>>> import numpy as np
>>> np.set_printoptions(precision=1, suppress=True, linewidth=160)
>>> tidy = lambda a: np.round(a, 1) + 0
>>> m1 = np.load("dump.npy")
>>> print(m1)
[[ 0  0  0  0  0 -1]
 [ 0  0  0 -1  0  0]
 [ 0  0  1  0  0  0]
 [ 0  1  0  0  0  0]
 [ 0  0  0  0 -1  0]
 [-2  0  0  0  0  0]]
>>> # splits into 4 blocks
>>> f = np.array([-5, -4, -2, -3, -5, 0])
>>> M2 = m1 + np.outer(f, np.eye(6)[5])
>>> print(np.linalg.matrix_rank(M2 - m1))
1
>>> print(tidy(np.linalg.det(M2) / np.linalg.det(m1)), tidy(1 + np.linalg.solve(m1, f)[5]))
6.0 6.0
>>> F = np.loadtxt("run18.csv", delimiter=",")
>>> print(F)
[[0. 1. 3. 3.]
 [3. 0. 1. 3.]
 [3. 3. 0. 1.]
 [1. 3. 3. 0.]]
>>> x = np.array([-3, -3, 2, 3])
>>> target = F @ x
>>> print(target)
[ 12.   2. -15.  -6.]
>>> print(tidy(np.linalg.solve(F.T, F[3])))
[0. 0. 0. 1.]
>>> print(tidy(np.linalg.solve(F, -1 * target)))
[ 3.  3. -2. -3.]
>>> feats = np.load("layer11.npy")
>>> print(feats)
[[ 5. -6.]
 [ 0. -1.]]
>>> left, sig, VT = np.linalg.svd(feats)
>>> print(np.argmax(sig[:-1] / (sig[1:] + 1e-6)) + 1)
1
>>> M2 = left[:, :1] @ np.diag(sig[:1]) @ VT[:1]
>>> print(np.linalg.matrix_rank(feats, rtol=0.05))
2
>>> print(tidy(np.linalg.norm(feats - M2) / np.linalg.norm(feats)))
0.1
>>> f = np.array([3, 0])
>>> print(np.array([np.convolve(row, f, "same") for row in feats]))
[[ 15. -18.]
 [  0.  -3.]]
>>> print(np.polyval(f, feats[0]))
[ 15. -18.]
>>> print(np.convolve(feats[0], f))
[ 15. -18.   0.]
>>> M2 = np.linalg.inv(feats)
>>> print(tidy(np.linalg.slogdet(feats)[0]))
-1.0
>>> print(tidy(np.linalg.cond(feats)))
12.3
>>> print(np.allclose(M2, feats.T))
False
>>> print(tidy(np.linalg.det(feats) * np.linalg.det(M2)))
1.0
>>> print(tidy(np.linalg.det(feats) * M2))
[[-1.  6.]
 [ 0.  5.]]
>>> left, sig, VT = np.linalg.svd(feats, full_matrices=False)
>>> print(tidy(sig))
[7.8 0.6]
>>> print((sig > 1e-8).sum())
2
>>> print(left.shape, sig.shape, VT.shape)
(2, 2) (2,) (2, 2)
>>> print(np.allclose(left * sig @ VT, feats))
True
>>> print(tidy(np.sqrt((sig ** 2).sum())), tidy(np.linalg.norm(feats)))
7.9 7.9
>>> data = np.load("x.npy")
>>> print(data)
[[ 5.7 -6.9 -4.4 -1. ]
 [ 5.9 -5.8 -2.7  4.9]
 [-0.4  8.7  0.9  4.8]
 [ 7.7  1.1  0.2  6.3]
 [ 1.7  8.3  2.2 -4.8]
 [ 6.9  4.5 -5.7 -0.7]
 [-2.2  6.8 -3.1 -6.3]
 [-4.7  2.8 -8.   2.7]
 [ 5.6  3.7  7.4  0.5]
 [-2.8  2.8  7.5 -5.2]
 [-1.6  6.7 -4.2  5.9]
 [-7.3  4.4 -0.4 -5.2]
 [ 3.4 -0.6  6.9  6.3]
 [ 1.9  5.2  1.9  8.1]
 [ 0.   7.3 -4.3  5.4]
 [ 6.4 -5.1 -5.1 -2.7]
 [-5.2 -5.3 -1.5 -6.5]
 [ 2.   2.5 -1.7 -9.3]
 [-4.5 -4.5  4.3  6.3]]
>>> cent = data[[17, 12]].astype(float)
>>> for _ in range(3):
...     labels = np.linalg.norm(data[:, None] - cent, axis=-1).argmin(axis=1)
...     cent = np.array([data[labels == j].mean(axis=0) for j in range(2)])
... 
>>> print(labels)
[0 1 1 1 0 0 0 0 1 0 1 0 1 1 1 0 0 0 1]
>>> print(tidy(cent))
[[ 0.1  1.5 -2.  -3.9]
 [ 2.   2.4  1.2  5.4]]
>>> M2 = cent / np.linalg.norm(cent, axis=1, keepdims=True)
>>> cov = M2 @ M2.T
>>> print((cov - 2 * np.eye(2)).round(6).argmax(axis=1))
[1 0]
>>> print(tidy(cov))
[[ 1.  -0.7]
 [-0.7  1. ]]
>>> print(np.argwhere(np.triu(np.abs(cov) > 0.95, 1)))
[]
>>> print(tidy(cov[0]))
[ 1.  -0.7]
>>> cen = data - data.mean(axis=0)
>>> left, sig, VT = np.linalg.svd(cen, full_matrices=False)
>>> print(tidy(VT[0] * np.sign(VT[0, np.abs(VT[0]).argmax()])))
[ 0.5 -0.2  0.1  0.8]
>>> print(tidy(cen.mean(axis=0)))
[0. 0. 0. 0.]
>>> print(np.abs(VT[0]).argmax())
3
>>> M2 = np.array([[0, 3, -1, 3, -2, 2],
...     [1, -1, -3, 0, -2, -1],
...     [2, -1, 2, 2, -3, 0],
...     [1, -3, -2, -2, -1, -1],
...     [1, 1, 2, 0, -1, 0],
...     [3, 0, -2, -3, 0, 2]])
>>> X = np.tril(M2)
>>> print(X)
[[ 0  0  0  0  0  0]
 [ 1 -1  0  0  0  0]
 [ 2 -1  2  0  0  0]
 [ 1 -3 -2 -2  0  0]
 [ 1  1  2  0 -1  0]
 [ 3  0 -2 -3  0  2]]
>>> print(np.allclose(X[:-1].T @ np.linalg.lstsq(X[:-1].T, X[-1])[0], X[-1]))
False
>>> print(np.unique(X.round(6), axis=0).shape)
(6, 6)
>>> print(tidy(np.trace(np.linalg.pinv(X) @ X)))
5.0
>>> print(np.abs(np.diag(np.linalg.qr(X)[1])) > 1e-9)
[ True  True  True  True  True False]
>>> print(tidy(X @ np.linalg.pinv(X) @ X))
[[ 0.  0.  0.  0.  0.  0.]
 [ 1. -1.  0.  0.  0.  0.]
 [ 2. -1.  2.  0.  0.  0.]
 [ 1. -3. -2. -2.  0.  0.]
 [ 1.  1.  2.  0. -1.  0.]
 [ 3.  0. -2. -3.  0.  2.]]
